% ipython --no-banner

In [1]: import numpy as np

In [2]: np.set_printoptions(precision=2, suppress=True, linewidth=140)

In [3]: X = np.array([[2, 1, 2, 1, 2, 1],
   ...:     [2, 3, 2, 3, 2, 3],
   ...:     [1, 2, 1, 2, 1, 2],
   ...:     [2, 1, 2, 1, 2, 1],
   ...:     [2, 3, 2, 3, 2, 3],
   ...:     [1, 2, 1, 2, 1, 2]])

In [4]: rank = np.linalg.matrix_rank(X)

In [5]: rank
Out[5]: np.int64(2)

In [6]: null = np.linalg.svd(X)[2][rank:].T

In [7]: np.round(null @ null.T, 2) + 0
Out[7]: 
array([[ 0.67,  0.  , -0.33,  0.  , -0.33,  0.  ],
       [ 0.  ,  0.67,  0.  , -0.33,  0.  , -0.33],
       [-0.33,  0.  ,  0.67,  0.  , -0.33,  0.  ],
       [ 0.  , -0.33,  0.  ,  0.67,  0.  , -0.33],
       [-0.33,  0.  , -0.33,  0.  ,  0.67,  0.  ],
       [ 0.  , -0.33,  0.  , -0.33,  0.  ,  0.67]])

In [8]: [int(np.linalg.matrix_rank(np.delete(X, i, axis=0))) for i in range(6)]
Out[8]: [2, 2, 2, 2, 2, 2]

In [9]: null.shape
Out[9]: (6, 4)

In [10]: np.linalg.norm(X, axis=1)
Out[10]: array([3.87, 6.24, 3.87, 3.87, 6.24, 3.87])

In [11]: round(float(np.linalg.norm(X) ** 2 / np.linalg.norm(X, 2) ** 2), 2)
Out[11]: 1.05

In [12]: round(np.linalg.norm(X, 1), 2), round(np.linalg.norm(X, np.inf), 2)
Out[12]: (np.float64(12.0), np.float64(15.0))

In [13]: np.linalg.norm(X, axis=0)
Out[13]: array([4.24, 5.29, 4.24, 5.29, 4.24, 5.29])

In [14]: np.unique(X.round(6), axis=0).shape
Out[14]: (3, 6)

In [15]: X @ np.linalg.pinv(X) @ X
Out[15]: 
array([[2., 1., 2., 1., 2., 1.],
       [2., 3., 2., 3., 2., 3.],
       [1., 2., 1., 2., 1., 2.],
       [2., 1., 2., 1., 2., 1.],
       [2., 3., 2., 3., 2., 3.],
       [1., 2., 1., 2., 1., 2.]])

In [16]: np.round(np.trace(np.linalg.pinv(X) @ X), 2)
Out[16]: np.float64(2.0)

In [17]: U, s, Vh = np.linalg.svd(X)

In [18]: V = Vh[:(s > 1e-8).sum()]

In [19]: rng = np.random.default_rng(394)

In [20]: vec = X[0] + -1 * X[5] + rng.integers(2) * np.eye(6)[5]

In [21]: vec
Out[21]: array([ 1., -1.,  1., -1.,  1., -1.])

In [22]: np.diag(V.T @ V)
Out[22]: array([0.33, 0.33, 0.33, 0.33, 0.33, 0.33])

In [23]: np.linalg.matrix_rank(np.vstack([X, vec]))
Out[23]: np.int64(2)

In [24]: K = np.loadtxt("x.csv", delimiter=",")

In [25]: K
Out[25]: 
array([[ 0.,  0.,  1., -1.,  3.,  2.,  0., -2., -1., -4.],
       [ 0.,  0.,  2.,  2.,  0.,  2.,  0., -1., -2.,  2.],
       [-1., -2.,  0., -1.,  2., -3.,  0., -1.,  0.,  3.],
       [ 1., -2.,  1.,  0., -1.,  0.,  0., -1.,  0., -2.],
       [-3.,  0., -2.,  1.,  0.,  1., -2., -1.,  1., -2.],
       [-2., -2.,  3.,  0., -1.,  0., -1.,  2.,  2.,  1.],
       [ 0.,  0.,  0.,  0.,  2.,  1.,  0.,  1., -1.,  2.],
       [ 2.,  1.,  1.,  1.,  1., -2., -1.,  0.,  3.,  3.],
       [ 1.,  2.,  0.,  0., -1., -2.,  1., -3.,  0.,  2.],
       [ 4., -2., -3.,  2.,  2., -1., -2., -3., -2.,  0.]])

In [26]: # antisymmetric, zero diagonal

In [27]: labels = rng.permutation(10)

In [28]: labels
Out[28]: array([9, 0, 4, 5, 6, 3, 7, 8, 1, 2])

In [29]: out = K[labels][:, labels]

In [30]: np.allclose(out, K)
Out[30]: False

In [31]: round(float(np.linalg.det(out)), 2), round(np.linalg.det(K[labels]), 2)
Out[31]: (85849.0, np.float64(85849.0))

In [32]: np.trace(out)
Out[32]: np.float64(0.0)

In [33]: np.sort(np.abs(np.linalg.eigvals(out)))
Out[33]: array([0.38, 0.38, 3.84, 3.84, 4.41, 4.41, 5.28, 5.28, 8.59, 8.59])

In [34]: F = np.loadtxt("out4.csv", delimiter=",")

In [35]: F
Out[35]: 
array([[0., 0., 0., 2., 2., 2.],
       [0., 0., 0., 2., 2., 2.],
       [0., 0., 0., 1., 1., 1.],
       [0., 0., 0., 0., 0., 2.],
       [0., 0., 0., 0., 0., 2.],
       [0., 0., 0., 0., 0., 0.]])

In [36]: # triangular: eigenvalues sit on the diagonal

In [37]: F @ F
Out[37]: 
array([[0., 0., 0., 0., 0., 8.],
       [0., 0., 0., 0., 0., 8.],
       [0., 0., 0., 0., 0., 4.],
       [0., 0., 0., 0., 0., 0.],
       [0., 0., 0., 0., 0., 0.],
       [0., 0., 0., 0., 0., 0.]])

In [38]: np.linalg.matrix_rank(F - F[0, 0] * np.eye(6))
Out[38]: np.int64(2)

In [39]: U, s, Vh = np.linalg.svd(F, full_matrices=False)

In [40]: s.round(2) + 0
Out[40]: array([5.5 , 2.18, 0.  , 0.  , 0.  , 0.  ])

In [41]: (s > 1e-8).sum()
Out[41]: np.int64(2)

In [42]: np.allclose(U * s @ Vh, F)
Out[42]: True

In [43]: np.abs(U[:, 0]).round(6).argmax()
Out[43]: np.int64(0)

In [44]: U, s, Vh = np.linalg.svd(F)

In [45]: V = Vh[:(s > 1e-8).sum()]

In [46]: vec = F[4] + 5 * F[3] + rng.integers(2) * np.eye(6)[3]

In [47]: vec
Out[47]: array([ 0.,  0.,  0.,  1.,  0., 12.])

In [48]: np.allclose(V.T @ V @ vec, vec)
Out[48]: False

In [49]: arr = np.array([[-1, 0, 0, 0, 0, 0, 0],
    ...:     [-4, 0, 0, 0, 0, 0, 0],
    ...:     [0, 0, -6, 0, 0, 0, 0],
    ...:     [-7, 9, -6, 2, 0, 0, 0],
    ...:     [-7, -4, -3, 4, -6, 0, 0],
    ...:     [3, 5, 6, 7, -8, 4, 0],
    ...:     [7, 3, 2, -7, 8, 5, 7]])

In [50]: # triangular: eigenvalues sit on the diagonal

In [51]: np.linalg.matrix_rank(arr - arr[0, 0] * np.eye(7))
Out[51]: np.int64(6)

In [52]: np.prod(np.diag(arr)), np.round(np.linalg.det(arr), 2)
Out[52]: (np.int64(0), np.float64(0.0))

In [53]: arr @ arr
Out[53]: 
array([[  1,   0,   0,   0,   0,   0,   0],
       [  4,   0,   0,   0,   0,   0,   0],
       [  0,   0,  36,   0,   0,   0,   0],
       [-43,  18,  24,   4,   0,   0,   0],
       [ 37,  60,  12, -16,  36,   0,   0],
       [ -4, 115, -30,  10,  16,  16,   0],
       [ 38, -49,  50,   4, -32,  55,  49]])

In [54]: np.sort(np.linalg.eigvals(arr))
Out[54]: array([-6., -6., -1.,  0.,  2.,  4.,  7.])

In [55]: [int(np.linalg.matrix_rank(np.linalg.matrix_power(arr, p))) for p in range(1, 8)]
Out[55]: [6, 6, 6, 6, 6, 6, 6]

In [56]: out = arr / np.linalg.norm(arr, axis=1, keepdims=True)

In [57]: G = out @ out.T

In [58]: np.linalg.norm(out, axis=1)
Out[58]: array([1., 1., 1., 1., 1., 1., 1.])

In [59]: np.degrees(np.arccos(np.clip(G[0, 2], -1, 1)))
Out[59]: np.float64(90.0)

In [60]: G[0]
Out[60]: array([ 1.  ,  1.  ,  0.  ,  0.54,  0.62, -0.21, -0.44])

In [61]: np.argwhere(np.triu(np.abs(G) > 0.95, 1))
Out[61]: array([[0, 1]])

In [62]: A = np.load("m.npy")

In [63]: A
Out[63]: 
array([[2, 0, 0, 0, 0, 0],
       [0, 2, 0, 0, 0, 0],
       [0, 0, 1, 0, 0, 0],
       [0, 0, 0, 1, 0, 0],
       [0, 0, 0, 0, 3, 0],
       [0, 0, 0, 0, 0, 0]])

In [64]: # 6 groups of indices that never mix

In [65]: rank = np.linalg.matrix_rank(A)

In [66]: rank
Out[66]: np.int64(5)

In [67]: null = np.linalg.svd(A)[2][rank:].T

In [68]: [int(np.linalg.matrix_rank(A[:i])) for i in range(1, len(A) + 1)]
Out[68]: [1, 2, 3, 4, 5, 5]

In [69]: out = A[0, 0] * A[1:] - np.outer(A[1:, 0], A[0])

In [70]: out
Out[70]: 
array([[0, 4, 0, 0, 0, 0],
       [0, 0, 2, 0, 0, 0],
       [0, 0, 0, 2, 0, 0],
       [0, 0, 0, 0, 6, 0],
       [0, 0, 0, 0, 0, 0]])

In [71]: np.linalg.matrix_rank(out), np.linalg.matrix_rank(A)
Out[71]: (np.int64(4), np.int64(5))

In [72]: A[:, 0] / A[0, 0]
Out[72]: array([1., 0., 0., 0., 0., 0.])

In [73]: mat = np.maximum(np.array([[1],
    ...:     [4],
    ...:     [1],
    ...:     [7],
    ...:     [4],
    ...:     [8],
    ...:     [3],
    ...:     [8],
    ...:     [8],
    ...:     [8],
    ...:     [7],
    ...:     [7],
    ...:     [8],
    ...:     [3],
    ...:     [9],
    ...:     [1],
    ...:     [9],
    ...:     [8],
    ...:     [0],
    ...:     [6],
    ...:     [1],
    ...:     [7],
    ...:     [9],
    ...:     [5],
    ...:     [6],
    ...:     [4],
    ...:     [1],
    ...:     [8],
    ...:     [1],
    ...:     [3],
    ...:     [7],
    ...:     [8],
    ...:     [2],
    ...:     [6],
    ...:     [5],
    ...:     [1],
    ...:     [2],
    ...:     [8],
    ...:     [8],
    ...:     [7]]) @ np.array([[5, -1, -5, -5, 2, 0]]) + np.array([2, -3, 1, -3, 3, 2]), 0)

In [74]: mat
Out[74]: 
array([[ 7,  0,  0,  0,  5,  2],
       [22,  0,  0,  0, 11,  2],
       [ 7,  0,  0,  0,  5,  2],
       [37,  0,  0,  0, 17,  2],
       [22,  0,  0,  0, 11,  2],
       [42,  0,  0,  0, 19,  2],
       [17,  0,  0,  0,  9,  2],
       [42,  0,  0,  0, 19,  2],
       [42,  0,  0,  0, 19,  2],
       [42,  0,  0,  0, 19,  2],
       [37,  0,  0,  0, 17,  2],
       [37,  0,  0,  0, 17,  2],
       [42,  0,  0,  0, 19,  2],
       [17,  0,  0,  0,  9,  2],
       [47,  0,  0,  0, 21,  2],
       [ 7,  0,  0,  0,  5,  2],
       [47,  0,  0,  0, 21,  2],
       [42,  0,  0,  0, 19,  2],
       [ 2,  0,  1,  0,  3,  2],
       [32,  0,  0,  0, 15,  2],
       [ 7,  0,  0,  0,  5,  2],
       [37,  0,  0,  0, 17,  2],
       [47,  0,  0,  0, 21,  2],
       [27,  0,  0,  0, 13,  2],
       [32,  0,  0,  0, 15,  2],
       [22,  0,  0,  0, 11,  2],
       [ 7,  0,  0,  0,  5,  2],
       [42,  0,  0,  0, 19,  2],
       [ 7,  0,  0,  0,  5,  2],
       [17,  0,  0,  0,  9,  2],
       [37,  0,  0,  0, 17,  2],
       [42,  0,  0,  0, 19,  2],
       [12,  0,  0,  0,  7,  2],
       [32,  0,  0,  0, 15,  2],
       [27,  0,  0,  0, 13,  2],
       [ 7,  0,  0,  0,  5,  2],
       [12,  0,  0,  0,  7,  2],
       [42,  0,  0,  0, 19,  2],
       [42,  0,  0,  0, 19,  2],
       [37,  0,  0,  0, 17,  2]])

In [75]: # rows and columns are dependent

In [76]: U, s, Vh = np.linalg.svd(mat)

In [77]: s.round(2) + 0
Out[77]: array([220.52,   8.06,   0.94,   0.  ,   0.  ,   0.  ])

In [78]: np.argmax(s[:-1] / (s[1:] + 1e-6)) + 1
Out[78]: np.int64(3)

In [79]: out = U[:, :3] @ np.diag(s[:3]) @ Vh[:3]

In [80]: np.linalg.matrix_rank(out)
Out[80]: np.int64(3)

In [81]: np.round(np.abs(mat - out).max(), 2)
Out[81]: np.float64(0.0)

In [82]: np.linalg.matrix_rank(mat, rtol=0.05)
Out[82]: np.int64(1)

In [83]: np.round(np.linalg.norm(mat - out, 2), 2), round(float(s[3]), 2)
Out[83]: (np.float64(0.0), 0.0)
